>>> import numpy as np
>>> np.set_printoptions(suppress=True, linewidth=160)
>>> def rd(a):
...     return np.round(a, 1) + 0
... 
>>> M = np.load("x.npy")
>>> M
array([[3, 4, 1, 3, 1, 4, 5, 0, 1, 2],
       [4, 3, 4, 1, 3, 1, 4, 5, 0, 1],
       [1, 4, 3, 4, 1, 3, 1, 4, 5, 0],
       [3, 1, 4, 3, 4, 1, 3, 1, 4, 5],
       [1, 3, 1, 4, 3, 4, 1, 3, 1, 4],
       [4, 1, 3, 1, 4, 3, 4, 1, 3, 1],
       [5, 4, 1, 3, 1, 4, 3, 4, 1, 3],
       [0, 5, 4, 1, 3, 1, 4, 3, 4, 1],
       [1, 0, 5, 4, 1, 3, 1, 4, 3, 4],
       [2, 1, 0, 5, 4, 1, 3, 1, 4, 3]])
>>> ev, V = np.linalg.eigh(M)
>>> x = np.array([2, -3, -1, -5, 5, -2, 4, -3, -2, 4])
>>> (np.sign(V[:, -1].round(6)) == np.sign(V[0, -1].round(6))).astype(int)
array([1, 1, 1, 1, 1, 1, 1, 1, 1, 1])
>>> x @ M @ x
np.int64(-137)
>>> np.abs(M).sum(axis=1).max(), rd(np.abs(ev).max())
(np.int64(29), np.float64(26.1))
>>> rd(np.linalg.eigvalsh(M[1:, 1:]))
array([-6.7, -5.2, -2.6,  0.1,  1.8,  3. ,  5.2,  7.3, 24. ])
>>> rd(x @ M @ x / (x @ x)), rd(ev[0]), rd(ev[-1])
(np.float64(-1.2), np.float64(-6.8), np.float64(26.1))
>>> left, sig, vt = np.linalg.svd(M, full_matrices=False)
>>> rd(vt @ vt.T)
array([[1., 0., 0., 0., 0., 0., 0., 0., 0., 0.],
       [0., 1., 0., 0., 0., 0., 0., 0., 0., 0.],
       [0., 0., 1., 0., 0., 0., 0., 0., 0., 0.],
       [0., 0., 0., 1., 0., 0., 0., 0., 0., 0.],
       [0., 0., 0., 0., 1., 0., 0., 0., 0., 0.],
       [0., 0., 0., 0., 0., 1., 0., 0., 0., 0.],
       [0., 0., 0., 0., 0., 0., 1., 0., 0., 0.],
       [0., 0., 0., 0., 0., 0., 0., 1., 0., 0.],
       [0., 0., 0., 0., 0., 0., 0., 0., 1., 0.],
       [0., 0., 0., 0., 0., 0., 0., 0., 0., 1.]])
>>> E = np.load("case10.npy")
>>> rd(E)
array([[ 1. ,  0. ,  0. ,  0. ,  0. ,  0. ,  0. , -0.1,  0. ,  0. , -0.1,  0. ,  0. ],
       [ 0. ,  0.9,  0. ,  0.1,  0. ,  0.1, -0.1, -0.2,  0. , -0.1, -0.2,  0. , -0.1],
       [ 0. ,  0. ,  1. ,  0. ,  0. ,  0. ,  0. , -0.1,  0. ,  0. , -0.1,  0. ,  0. ],
       [ 0. ,  0.1,  0. ,  0.8,  0. , -0.2,  0.2,  0.3,  0. ,  0.2,  0.3,  0. ,  0.2],
       [ 0. ,  0. ,  0. ,  0. ,  1. ,  0. ,  0. , -0.1,  0. ,  0. , -0.1,  0. ,  0. ],
       [ 0. ,  0.1,  0. , -0.2,  0. ,  0.8,  0.2,  0.3,  0. ,  0.2,  0.3,  0. ,  0.2],
       [ 0. , -0.1,  0. ,  0.2,  0. ,  0.2,  0.8, -0.3,  0. , -0.2, -0.3,  0. , -0.2],
       [-0.1, -0.2, -0.1,  0.3, -0.1,  0.3, -0.3,  0.6, -0.1, -0.3, -0.4, -0.1, -0.3],
       [ 0. ,  0. ,  0. ,  0. ,  0. ,  0. ,  0. , -0.1,  1. ,  0. , -0.1,  0. ,  0. ],
       [ 0. , -0.1,  0. ,  0.2,  0. ,  0.2, -0.2, -0.3,  0. ,  0.8, -0.3,  0. , -0.2],
       [-0.1, -0.2, -0.1,  0.3, -0.1,  0.3, -0.3, -0.4, -0.1, -0.3,  0.6, -0.1, -0.3],
       [ 0. ,  0. ,  0. ,  0. ,  0. ,  0. ,  0. , -0.1,  0. ,  0. , -0.1,  1. ,  0. ],
       [ 0. , -0.1,  0. ,  0.2,  0. ,  0.2, -0.2, -0.3,  0. , -0.2, -0.3,  0. ,  0.8]])
>>> # orthonormal columns
>>> x = np.array([5, 2, 4, 5, 1, 1, 4, 1, 2, 0, 2, 1, 4])
>>> target = E @ x
>>> rd(target)
array([ 4.6,  0.7,  3.6,  7.1,  0.6,  3.1,  1.9, -2. ,  1.6, -2.1, -1. ,  0.6,  1.9])
>>> rd(np.linalg.solve(E, target + E[:, 0]))
array([6., 2., 4., 5., 1., 1., 4., 1., 2., 0., 2., 1., 4.])
>>> rd(np.linalg.solve(E, E[:, 6]))
array([0., 0., 0., 0., 0., 0., 1., 0., 0., 0., 0., 0., 0.])
>>> K = np.maximum(np.array([[-3, 0, 1, 1],
...     [3, 3, -1, -2],
...     [1, 1, 0, 0],
...     [1, 3, 1, 1],
...     [-3, 2, 1, 3],
...     [-1, 0, -3, 3],
...     [2, 3, -2, -1],
...     [3, 2, 2, -1],
...     [0, -1, 1, 3],
...     [-1, -2, -2, 2],
...     [1, 1, 1, 3],
...     [-3, -1, 3, 1],
...     [-3, 0, 0, -1],
...     [3, 1, -1, -1]]) @ np.array([[0, 2, -2, 2, 0],
...     [0, 0, -3, -1, -1],
...     [-3, -1, 2, 3, 2],
...     [3, 3, -3, 1, 0]]) + np.array([0, 0, -1, 0, -2]), 0)
>>> K
array([[ 0,  0,  4,  0,  0],
       [ 0,  1,  0,  0,  0],
       [ 0,  2,  0,  1,  0],
       [ 0,  4,  0,  3,  0],
       [ 6,  2,  0,  0,  0],
       [18, 10,  0,  0,  0],
       [ 3,  3,  0,  0,  0],
       [ 0,  1,  0,  9,  0],
       [ 6,  8,  0,  7,  1],
       [12,  6,  0,  0,  0],
       [ 6, 10,  0,  7,  0],
       [ 0,  0, 11,  5,  5],
       [ 0,  0,  8,  0,  0],
       [ 0,  4,  0,  1,  0]])
>>> x = np.array([8, 1, -5, -3, -9])
>>> a = np.maximum(K @ x, 0)
>>> np.maximum(K @ x, 0) - np.maximum(-K @ x, 0)
array([ -20,    1,   -1,   -5,   50,  154,   27,  -26,   26,  102,   37, -115,  -40,    1])
>>> a
array([  0,   1,   0,   0,  50, 154,  27,   0,  26, 102,  37,   0,   0,   1])
>>> rd(np.tanh(K @ x))
array([-1. ,  0.8, -0.8, -1. ,  1. ,  1. ,  1. , -1. ,  1. ,  1. ,  1. , -1. , -1. ,  0.8])
>>> K * (a > 1e-9)[:, None]
array([[ 0,  0,  0,  0,  0],
       [ 0,  1,  0,  0,  0],
       [ 0,  0,  0,  0,  0],
       [ 0,  0,  0,  0,  0],
       [ 6,  2,  0,  0,  0],
       [18, 10,  0,  0,  0],
       [ 3,  3,  0,  0,  0],
       [ 0,  0,  0,  0,  0],
       [ 6,  8,  0,  7,  1],
       [12,  6,  0,  0,  0],
       [ 6, 10,  0,  7,  0],
       [ 0,  0,  0,  0,  0],
       [ 0,  0,  0,  0,  0],
       [ 0,  4,  0,  1,  0]])
>>> np.flatnonzero(a > 1e-9)
array([ 1,  4,  5,  6,  8,  9, 10, 13])
>>> np.maximum(K @ (3 * x), 0)
array([  0,   3,   0,   0, 150, 462,  81,   0,  78, 306, 111,   0,   0,   3])
